>>> import numpy as np
>>> np.set_printoptions(precision=1, suppress=True, linewidth=100)
>>> X = np.load("layer0.npy")
>>> print(X)
[[ 24.9 -14.7  -4.9 -25.2  20.9   4.1   0.5  23.4  24.8   9.9  -1.   13.9 -15.   25.2]
 [ 23.6 -15.9  -3.3 -22.9  19.8   6.2   0.4  25.9  25.9  12.2  -0.9  12.5 -14.7  24.9]
 [ 26.3 -16.5  -4.2 -25.7  21.7   5.8  -0.3  25.3  25.3  10.   -0.6  15.1 -15.1  25.3]
 [ 24.  -16.8  -5.2 -23.8  18.7   4.3   1.   24.5  23.4   9.1  -0.8  13.3 -15.2  26.4]
 [ 25.1 -15.6  -6.  -26.5  20.8   3.8  -0.5  24.7  25.1   9.4   1.1  16.5 -16.5  25.2]
 [ 24.  -15.7  -3.8 -24.3  21.1   6.5   1.4  24.4  24.4   9.5   1.3  14.3 -13.3  23.2]
 [ 26.3 -15.5  -6.5 -25.   20.4   4.6  -0.7  26.8  24.5  11.   -1.7  13.8 -15.5  24.4]
 [ 23.7 -16.2  -5.7 -25.2  19.2   4.7   1.   24.8  25.8   9.   -1.9  14.6 -16.5  26. ]
 [ 25.5 -15.8  -4.5 -24.7  19.9   4.8   1.6  24.8  25.8   9.5   2.1  15.1 -17.6  24.8]
 [ 23.9 -15.3  -5.1 -26.1  21.3   4.6  -0.7  25.1  25.4  12.1   1.3  13.1 -13.6  25.6]
 [ 25.1 -14.6  -5.2 -24.7  20.3   7.4  -2.1  25.5  24.2  10.4  -0.7  14.8 -14.6  23.9]
 [ 25.2 -17.2  -3.9 -26.   19.5   4.9  -2.1  25.9  24.7   8.5   0.2  15.  -14.4  26.5]
 [ 23.6 -13.7  -4.6 -23.3  21.7   3.5  -0.4  23.5  23.4   8.1   1.1  16.2 -13.9  24. ]
 [ 24.3 -14.8  -5.8 -23.4  19.4   3.3  -1.   26.1  24.9   9.6   1.3  15.9 -15.9  25.4]
 [ 26.6 -16.8  -4.5 -25.2  20.3   4.7  -0.8  27.6  22.5  10.5   0.1  15.2 -14.8  25.2]
 [ 24.7 -14.7  -4.1 -26.7  18.6   4.6  -2.6  24.3  25.2   8.4   0.5  15.8 -14.2  25. ]
 [ 23.9 -16.2  -4.9 -25.6  20.1   5.9  -0.4  26.4  25.4  10.2  -1.1  14.4 -14.2  26.3]
 [ 24.5 -14.7  -4.7 -25.4  18.4   6.1  -0.2  25.6  24.5  10.2   1.7  13.9 -13.7  24.9]
 [ 25.7 -15.1  -4.8 -24.5  18.4   5.3   0.1  26.2  25.9   9.8  -0.5  15.6 -14.9  24.1]
 [ 25.4 -15.9  -4.7 -25.6  20.7   4.4  -0.9  24.8  23.7  11.5  -0.3  15.7 -13.9  26.5]
 [ 24.8 -13.9  -4.7 -26.5  19.3   5.7  -1.2  25.9  27.6   9.2  -0.2  15.  -14.7  25.5]
 [ 24.5 -15.3  -4.8 -23.3  18.6   3.4   0.   25.   25.7  10.9   0.5  14.  -16.2  24.6]
 [ 23.4 -16.6  -5.7 -22.2  21.    5.6  -0.6  25.2  25.6  11.    1.9  15.5 -14.9  23.3]
 [ 24.6 -15.6  -2.9 -23.4  19.5   3.1  -0.1  24.1  25.4   8.9  -1.4  16.7 -14.9  24.1]
 [ 24.8 -15.1  -5.7 -23.5  19.4   4.3   0.5  25.4  24.    9.8  -1.9  15.7 -13.5  25. ]
 [ 26.3 -15.6  -4.9 -25.   19.3   5.   -0.9  23.9  24.2   8.2   0.9  14.  -14.4  24.9]
 [ 26.3 -12.3  -5.6 -26.5  19.9   6.    1.1  24.8  25.1   9.5  -0.4  15.1 -13.7  26.2]
 [ 25.4 -13.7  -6.  -25.6  18.3   5.   -0.2  23.9  24.2   9.3  -1.2  14.2 -15.9  24.1]
 [ 23.6 -16.8  -4.6 -25.3  18.7   5.5   0.   23.5  24.8   9.6  -0.2  14.6 -12.7  26.6]
 [ 26.4 -15.1  -4.8 -25.8  20.7   4.7   0.2  26.5  22.9  11.3   0.9  14.6 -16.   24.4]
 [ 26.3 -14.7  -5.5 -23.9  18.7   4.1  -0.8  25.4  22.9   9.6   0.1  15.4 -15.8  26.2]
 [ 26.  -16.2  -6.1 -26.2  19.3   4.5  -1.7  27.   23.8  10.2  -1.9  15.4 -15.2  26.1]
 [ 23.2 -15.9  -5.2 -23.3  20.2   5.3  -0.3  25.9  24.3   9.7  -1.   14.9 -15.7  24.4]
 [ 24.  -15.1  -5.7 -26.7  21.7   5.   -0.2  24.8  24.7   9.7   0.2  14.6 -14.   23.6]
 [ 27.4 -14.8  -5.6 -24.7  18.    5.4   1.3  25.   23.6   9.9  -0.4  14.6 -14.   25.4]
 [ 26.2 -14.3  -4.6 -26.4  18.8   3.6  -0.5  27.   25.9  10.8  -1.3  16.3 -14.6  27.2]
 [ 24.5 -15.9  -4.6 -26.   19.6   5.7   0.3  25.4  26.4  11.1   1.3  14.6 -16.   26.1]]
>>> out = np.c_[X[:, :10] @ np.array([[1, 2, 0, 1, -1, -1, -2, -2, 1, 1],
...     [0, 1, 0, 1, 0, -2, 1, 1, 2, -2],
...     [1, 2, 2, -2, 2, 0, 2, 2, -2, 1],
...     [-2, 1, 2, -1, -2, -1, -1, -1, 2, 2],
...     [1, -2, 0, 2, -1, 2, 0, -2, 1, -1],
...     [-2, 2, 1, -2, -2, -1, 0, -1, -2, 1],
...     [2, -1, -2, -2, 2, 0, -2, 2, 2, -1],
...     [1, -2, -2, -2, -2, -2, -1, -1, 1, 0],
...     [-1, 1, -2, -1, 1, -1, -2, -2, 0, 2],
...     [-2, 1, -1, 0, 1, -2, 0, -1, -2, -1]]), np.array([7, 2, -5, -8, 2, 2, 4, 2, 5, 9, 5, -1, -4, -3, 2, 1, 2, -4, 2, 7, 7, -1, -5, 9, 7, 5, -9, 0, 1, 9, -3, 1, 3, 1, 1, -9, 2])]
>>> print(out)
[[  62.9  -46.1 -163.4    6.2  -24.5  -24.  -123.1 -176.9  -27.8   21.4    7. ]
 [  49.9  -39.5 -162.8  -14.1  -29.5  -37.6 -125.3 -181.7  -37.7   31.9    2. ]
 [  63.   -44.8 -164.6    0.4  -32.5  -25.9 -127.1 -187.5  -34.9   28.7   -5. ]
 [  61.4  -49.3 -160.6   -4.2  -28.6  -24.1 -124.7 -171.5  -28.4   27.1   -8. ]
 [  65.1  -52.3 -169.2    8.5  -28.4  -22.9 -125.2 -182.   -29.    21.6    2. ]
 [  60.7  -45.1 -159.6   -6.6  -29.2  -24.8 -123.  -175.6  -32.1   26.3    2. ]
 [  59.9  -49.9 -170.6    3.7  -38.4  -34.2 -130.5 -189.7  -27.1   23.7    4. ]
 [  61.2  -50.2 -169.3   -4.3  -26.1  -25.8 -128.2 -176.3  -29.1   27.1    2. ]
 [  63.9  -44.6 -167.5   -5.   -25.7  -28.6 -130.7 -178.4  -27.2   28.6    5. ]
 [  57.2  -49.2 -169.5    4.1  -26.5  -29.  -121.7 -183.8  -37.1   19.9    9. ]
 [  51.1  -39.6 -158.     0.4  -41.8  -34.  -120.2 -187.   -37.1   26.9    5. ]
 [  63.   -46.3 -160.4   -1.3  -33.1  -24.2 -120.5 -181.3  -39.    32.1   -1. ]
 [  63.4  -50.5 -153.4    9.2  -31.2  -19.6 -116.3 -172.9  -20.    20.7   -4. ]
 [  58.1  -50.1 -164.7    1.6  -34.8  -32.1 -125.5 -181.2  -22.8   26.4   -3. ]
 [  65.9  -50.4 -163.8   -0.9  -38.7  -30.6 -124.8 -183.8  -32.5   25.     2. ]
 [  60.5  -40.6 -159.2    4.3  -27.5  -26.6 -115.1 -175.7  -38.2   27.2    1. ]
 [  58.3  -49.  -168.1   -5.9  -32.4  -30.2 -124.6 -182.5  -36.4   27.     2. ]
 [  57.1  -41.4 -164.1   -6.1  -30.6  -35.1 -121.9 -175.8  -35.3   25.1   -4. ]
 [  58.6  -40.8 -167.5   -7.6  -31.8  -37.4 -129.8 -181.3  -29.3   30.9    2. ]
 [  60.1  -46.2 -162.9    5.6  -29.3  -27.3 -120.9 -181.8  -36.3   21.8    7. ]
 [  58.5  -41.2 -170.5   -3.   -29.3  -35.4 -125.1 -183.4  -33.6   28.5    7. ]
 [  55.6  -43.  -165.1   -3.2  -26.3  -34.3 -127.  -178.5  -28.1   29.    -1. ]
 [  48.3  -47.4 -161.6   -3.6  -37.6  -29.6 -127.8 -188.8  -31.    31.9   -5. ]
 [  62.5  -42.2 -157.2   -2.4  -23.4  -25.5 -121.9 -173.3  -28.2   31.7    9. ]
 [  59.7  -48.1 -163.7   -1.   -33.2  -31.  -127.  -177.9  -23.4   24.9    7. ]
 [  62.2  -40.9 -157.4    3.9  -32.6  -24.9 -123.5 -178.9  -30.1   29.4    5. ]
 [  64.5  -41.3 -169.7    2.6  -29.2  -35.1 -126.8 -177.7  -24.2   18.    -9. ]
 [  59.6  -41.2 -163.3    4.3  -29.2  -31.4 -122.8 -174.5  -28.    21.6    0. ]
 [  56.8  -43.1 -160.5   -4.1  -24.5  -23.8 -121.  -173.5  -39.4   28.8    1. ]
 [  65.9  -48.7 -167.     2.4  -32.9  -32.2 -124.4 -181.   -30.2   18.5    9. ]
 [  60.8  -43.7 -159.3    3.6  -36.3  -32.6 -124.  -178.3  -24.8   24.8   -3. ]
 [  62.   -50.5 -168.5    3.4  -37.5  -31.5 -125.4 -185.5  -33.1   24.2    1. ]
 [  55.8  -50.5 -161.2   -4.7  -36.2  -28.5 -123.3 -179.9  -29.3   27.5    3. ]
 [  63.7  -53.6 -168.1    6.5  -29.3  -22.4 -121.6 -180.5  -31.5   18.3    1. ]
 [  62.6  -38.9 -164.9   -2.5  -31.9  -35.9 -130.9 -177.   -25.4   25.4    1. ]
 [  64.5  -44.7 -174.    -1.   -26.9  -38.7 -127.3 -181.3  -30.    23.7   -9. ]
 [  57.5  -43.5 -170.8   -6.2  -25.4  -32.6 -126.9 -181.7  -38.1   27.2    2. ]]
>>> print(np.round(np.linalg.norm(out - X @ np.linalg.lstsq(X, out)[0], axis=0), 1) + 0)
[ 0.   0.   0.   0.   0.   0.   0.   0.   0.   0.  24.5]
>>> print(np.round(np.linalg.lstsq(X, out[:, 0])[0], 1) + 0)
[ 1.  0.  1. -2.  1. -2.  2.  1. -1. -2.  0.  0.  0.  0.]
>>> print(np.linalg.matrix_rank(np.c_[X, out]))
15
>>> print(np.linalg.matrix_rank(out))
11
>>> print(np.linalg.norm(np.linalg.qr(X)[0].T @ out, axis=0) ** 2 / ((out ** 2).sum(axis=0) + 1e-12))
[1.  1.  1.  1.  1.  1.  1.  1.  1.  1.  0.3]
>>> gram = out.T @ out
>>> print(np.linalg.matrix_rank(gram))
11
>>> dist = np.linalg.norm(X[:, None] - X[None], axis=-1)
>>> print(np.flatnonzero(dist[19] < dist.mean() / 2))
[19]
>>> print(np.unravel_index(dist.round(6).argmax(), dist.shape))
(np.int64(22), np.int64(35))
>>> print(dist.shape)
(37, 37)
>>> print(dist[:5, :5])
[[0.  5.6 3.9 4.3 4.5]
 [5.6 0.  5.8 5.6 8. ]
 [3.9 5.8 0.  5.7 4.3]
 [4.3 5.6 5.7 0.  6.1]
 [4.5 8.  4.3 6.1 0. ]]
>>> print(dist[19].round(6).argsort(kind="stable")[:4])
[19  2 16 14]
>>> print(np.linalg.matrix_rank(dist ** 2))
16
>>> print(dist[19])
[4.  6.2 3.6 5.2 4.5 5.9 4.7 5.6 6.2 4.1 4.9 4.2 6.1 5.1 4.  5.1 3.9 4.9 5.1 0.  5.7 5.4 6.2 5.6
 4.3 4.8 5.4 5.6 4.4 4.2 4.3 4.1 5.  4.6 5.  4.6 4.6]
>>> proj = X @ np.linalg.solve(X.T @ X, X.T)
>>> print(np.round(np.linalg.eigvalsh(proj), 1) + 0)
[0. 0. 0. 0. 0. 0. 0. 0. 0. 0. 0. 0. 0. 0. 0. 0. 0. 0. 0. 0. 0. 0. 0. 1. 1. 1. 1. 1. 1. 1. 1. 1. 1.
 1. 1. 1. 1.]
>>> print(np.allclose(proj @ proj, proj))
True
>>> E = np.load("arr.npy")
>>> print(E)
[[ 0  3 -1  0  2  2 -2  1  2  2  3 -1  2 -1  3]
 [ 0  0  2  2  3  3 -1 -1  0  1 -1 -1 -2  3 -3]
 [ 0  0  0  3 -3  3  0  3  2  2  0  3  0 -2  3]
 [ 0  0  0  0  0  0  0 -2  0  0  3 -3  1  0  3]
 [ 0  0  0  0  0  0 -2 -2 -2 -2 -2 -3  3 -1  2]
 [ 0  0  0  0  0  0  0  0 -3  1  1  0 -1  3  2]
 [ 0  0  0  0  0  0  0 -3  2 -3  0  3  3  0  0]
 [ 0  0  0  0  0  0  0  0 -3  1  1  1 -1 -3 -1]
 [ 0  0  0  0  0  0  0  0  0  1 -3  0 -3 -1  2]
 [ 0  0  0  0  0  0  0  0  0  0  1  1 -3 -3 -1]
 [ 0  0  0  0  0  0  0  0  0  0  0  0  0  0  0]
 [ 0  0  0  0  0  0  0  0  0  0  0  0  1 -2 -3]
 [ 0  0  0  0  0  0  0  0  0  0  0  0  0 -3  3]
 [ 0  0  0  0  0  0  0  0  0  0  0  0  0  0  2]
 [ 0  0  0  0  0  0  0  0  0  0  0  0  0  0  0]]
>>> x0 = np.array([-2, -1, -3, 3, 1, 1, -3, 1, -2, 2, -1, -2, -2, 0, 3])
>>> h1 = np.maximum(E @ x0, 0)
>>> print(h1)
[15  8 15  8 12 15  0  4 17  0  0  0  9  6  0]
>>> print(np.flatnonzero(h1 > 1e-9))
[ 0  1  2  3  4  5  7  8 12 13]
>>> m1 = np.load("w.npy")
>>> print(m1)
[[-1  2  2 -1 -3  2]
 [ 1  2  1 -2 -1  2]
 [ 0  0  0  0  0  0]
 [ 2  4  0 -2 -2  2]
 [-1 -2  2 -2  0  2]
 [ 0  0  0  0  0  0]
 [-1 -2  2 -2  0  2]
 [ 2  4 -3  4 -5  2]
 [ 1  6  1 -1 -4  2]
 [ 0  0 -1  2 -4  0]
 [ 0  0  0  0  0  0]
 [-1  2  1  1 -2  0]
 [ 1 -2 -1  1 -2  4]
 [ 1  2 -1  0 -1  0]
 [ 2  4  0  0 -1  4]
 [ 0  0  0  0  0  0]
 [ 2  4  0 -2 -2  2]
 [ 0  0  0  0  0  0]
 [ 2  0 -1 -1 -3  2]
 [-1  2  2 -1 -3  2]
 [ 2  4 -2  2 -1  2]
 [ 0  0  0  0  0  0]
 [-1 -2  2 -2  0  2]
 [-1  2  4 -3 -3  4]
 [ 0  0  0  0  0  0]
 [ 2  4  0 -2 -2  2]
 [ 0  4  2 -1 -3  2]
 [ 1  6  1 -1 -4  2]
 [ 0  0  0  0  0  0]]
>>> dist = np.linalg.norm(m1[:, None] - m1[None], axis=-1)
>>> print(np.flatnonzero(dist[21] < dist.mean() / 2))
[ 2  5 10 15 17 21 24 28]
>>> print(dist.shape)
(29, 29)
>>> print(np.unravel_index(dist.round(6).argmax(), dist.shape))
(np.int64(4), np.int64(7))
>>> print(dist.mean(axis=1).argmax())
7
>>> print(dist[21].round(6).argsort(kind="stable")[:4])
[ 2  5 10 15]
>>> W0 = np.load("block15.npy")
>>> print(W0)
[[ 1  0 -1  3  0 -3]
 [ 0 -2 -1  0 -6 -3]
 [-2  1 -1 -6  3 -3]
 [ 0  0  0 -2  0  2]
 [ 0  0  0  0  4  2]
 [ 0  0  0  4 -2  2]]
>>> out = W0 / np.sqrt((W0 ** 2).mean(axis=1, keepdims=True))
>>> print(np.linalg.matrix_rank(out) == np.linalg.matrix_rank(W0))
True
>>> print(out[3])
[ 0.   0.   0.  -1.7  0.   1.7]
>>> data = np.loadtxt("m.csv", delimiter=",")
>>> print(data)
[[ 17.  12.  -6.   0.  10.  -9.  15.  15.  11.  -4.]
 [ 12.  18.   0.  -9.   6.  -9.   9.   9.  12. -15.]
 [ -6.   0.   6.  -1.  -6.  -1.  -7.  -3.  -4.  -3.]
 [  0.  -9.  -1.  13.  -2.  -2.   0.   6.  -7.  13.]
 [ 10.   6.  -6.  -2.   8.  -2.  10.   6.   8.  -2.]
 [ -9.  -9.  -1.  -2.  -2.  10.  -6. -12.  -4.   4.]
 [ 15.   9.  -7.   0.  10.  -6.  14.  12.  10.  -2.]
 [ 15.   9.  -3.   6.   6. -12.  12.  18.   6.   0.]
 [ 11.  12.  -4.  -7.   8.  -4.  10.   6.  11.  -9.]
 [ -4. -15.  -3.  13.  -2.   4.  -2.   0.  -9.  17.]]
>>> W = np.array([[0, 1, 1, 2],
...     [0, 2, 1, 1],
...     [1, 0, 2, 2],
...     [1, 2, 1, 2],
...     [1, 1, 2, 0],
...     [0, 0, 0, 1],
...     [0, 2, 1, 1],
...     [2, 2, 0, 0],
...     [2, 2, 1, 0],
...     [2, 0, 0, 0]])
>>> beta = np.array([3, 1, 7, 3])
>>> H = np.maximum(data @ W + beta, 0)
>>> print((H > 0).astype(int))
[[1 1 1 1]
 [1 1 1 1]
 [0 0 0 0]
 [1 1 0 1]
 [1 1 1 1]
 [0 0 0 0]
 [1 1 1 1]
 [1 1 1 1]
 [1 1 1 1]
 [1 0 0 1]]
>>> print(H)
[[ 51. 134.  70.  43.]
 [ 12.  97.  61.  27.]
 [  0.   0.   0.   0.]
 [ 37.   5.   0.  16.]
 [ 27.  75.  43.  21.]
 [  0.   0.   0.   0.]
 [ 46. 116.  61.  36.]
 [ 60. 124.  61.  48.]
 [ 16.  84.  52.  21.]
 [ 27.   0.   0.   2.]]
>>> basis = np.array([[0, 5], [3, 2], [5, 5], [2, 5]])
>>> print((H @ basis).round(6).argmax(axis=1))
[1 1 0 1 1 0 1 1 1 1]
>>> feats = np.load("case18.npy")
>>> print(feats)
[[-4  0  0  0  0  0  0  0  0  0  0  0  0  0  0]
 [ 0  2  0  0  0  0  0  0  0  0  0  0  0  0  0]
 [ 0  0 -4  0  0  0  0  0  0  0  0  0  0  0  0]
 [ 0  0  0  4  0  0  0  0  0  0  0  0  0  0  0]
 [ 0  0  0  0 -5  0  0  0  0  0  0  0  0  0  0]
 [ 0  0  0  0  0  4  0  0  0  0  0  0  0  0  0]
 [ 0  0  0  0  0  0 -4  0  0  0  0  0  0  0  0]
 [ 0  0  0  0  0  0  0 -3  0  0  0  0  0  0  0]
 [ 0  0  0  0  0  0  0  0  0  0  0  0  0  0  0]
 [ 0  0  0  0  0  0  0  0  0 -5  0  0  0  0  0]
 [ 0  0  0  0  0  0  0  0  0  0 -2  0  0  0  0]
 [ 0  0  0  0  0  0  0  0  0  0  0  1  0  0  0]
 [ 0  0  0  0  0  0  0  0  0  0  0  0  0  0  0]
 [ 0  0  0  0  0  0  0  0  0  0  0  0  0  2  0]
 [ 0  0  0  0  0  0  0  0  0  0  0  0  0  0  2]]
>>> print(np.linalg.matrix_rank(feats, rtol=0.1))
13
>>> print(np.argsort(-np.linalg.norm(feats, axis=0).round(6), kind="stable")[:3])
[4 9 0]
>>> print(round(np.linalg.norm(feats, 2) / np.linalg.norm(feats), 1))
0.4
>>> print(np.linalg.cond(feats) > 100)
True
